$ ipython --no-banner

In [1]: import numpy as np

In [2]: import numpy.linalg as la

In [3]: np.set_printoptions(suppress=True, linewidth=140)

In [4]: A = np.loadtxt("out1.csv", delimiter=",")

In [5]: print(A)
[[ 1.08  2.54 -4.85  2.34]
 [-0.36  0.09 -0.23  3.13]
 [-1.88  1.15 -0.73  2.43]
 [ 0.67  3.49 -4.33 -1.8 ]
 [-2.95 -0.6  -1.02  4.27]
 [ 0.02 -1.63  5.59  0.28]
 [-0.28  2.66 -1.37 -8.04]
 [ 0.59  0.73  2.24 -3.14]
 [ 3.74 -0.59  0.55 -1.47]
 [ 2.54 -2.01  0.28 -0.8 ]
 [ 3.51  1.2   1.34 -3.2 ]
 [ 0.91  5.16 -2.56 -0.12]
 [ 0.87  2.11 -1.89  1.63]
 [ 1.23  0.79 -0.23  2.43]
 [-2.48  0.54  0.06  1.6 ]]

In [6]: print(np.round(A.sum(axis=0), 2))
[ 7.21 15.63 -7.15 -0.46]

In [7]: print(np.abs(A).max())
8.04

In [8]: print(np.round(A.mean(axis=0), 2))
[ 0.48  1.04 -0.48 -0.03]

In [9]: print(np.round(la.norm(A), 2))
18.99

In [10]: print(np.round(la.svd(A, compute_uv=False), 2))
[12.6  11.75  6.63  4.45]

In [11]: print(A.shape)
(15, 4)

In [12]: Xc = (A - A.mean(axis=0)) / A.std(axis=0)

In [13]: print(np.argwhere(np.abs(Xc) > 2))
[[ 5  2]
 [ 6  3]
 [11  1]]

In [14]: beta = la.lstsq(np.delete(Xc, 0, axis=1), Xc[:, 0])[0]

In [15]: print(np.abs(beta).argmax())
2

In [16]: G = np.cov(A, rowvar=False)

In [17]: print(np.round(A.std(axis=0), 2))
[1.88 1.86 2.46 3.07]

In [18]: print(round(np.corrcoef(A[:, 0], A[:, 1])[0, 1], 2))
-0.0

In [19]: print(np.median(A, axis=0))
[ 0.67  0.79 -0.23  0.28]

In [20]: print(np.round(la.eigvalsh(G)[::-1], 2))
[11.24  8.81  2.99  1.06]

In [21]: print(G.round(2))
[[ 3.78 -0.01  0.33 -2.48]
 [-0.01  3.72 -3.43 -1.37]
 [ 0.33 -3.43  6.5  -0.97]
 [-2.48 -1.37 -0.97 10.1 ]]

In [22]: cent = A[[6, 13]].astype(float)

In [23]: for _ in range(3):
    ...:     z = la.norm(A[:, None] - cent, axis=-1).argmin(axis=1)
    ...:     cent = np.array([A[z == j].mean(axis=0) for j in range(2)])
    ...: 

In [24]: print(z)
[1 1 1 1 1 1 0 1 1 1 1 1 1 1 1]

In [25]: print(np.round(cent[1] - cent[0], 2))
[ 0.82 -1.73  0.96  8.58]

In [26]: print(np.abs(cent[1] - cent[0]).argmax())
3

In [27]: feats = np.array([[5, 6, 7, 8, 9, 10],
    ...:     [11, 12, 13, 14, 15, 16],
    ...:     [17, 18, 19, 20, 21, 22],
    ...:     [23, 24, 25, 26, 27, 28],
    ...:     [29, 30, 31, 32, 33, 34],
    ...:     [35, 36, 37, 38, 39, 40],
    ...:     [41, 42, 43, 44, 45, 46],
    ...:     [47, 48, 49, 50, 51, 52],
    ...:     [53, 54, 55, 56, 57, 58]])

In [28]: print(np.unique(feats.round(6), axis=0).shape)
(9, 6)

In [29]: print(np.round(np.trace(la.pinv(feats) @ feats), 2))
2.0

In [30]: print(np.allclose(feats[:-1].T @ la.lstsq(feats[:-1].T, feats[-1])[0], feats[-1]))
True
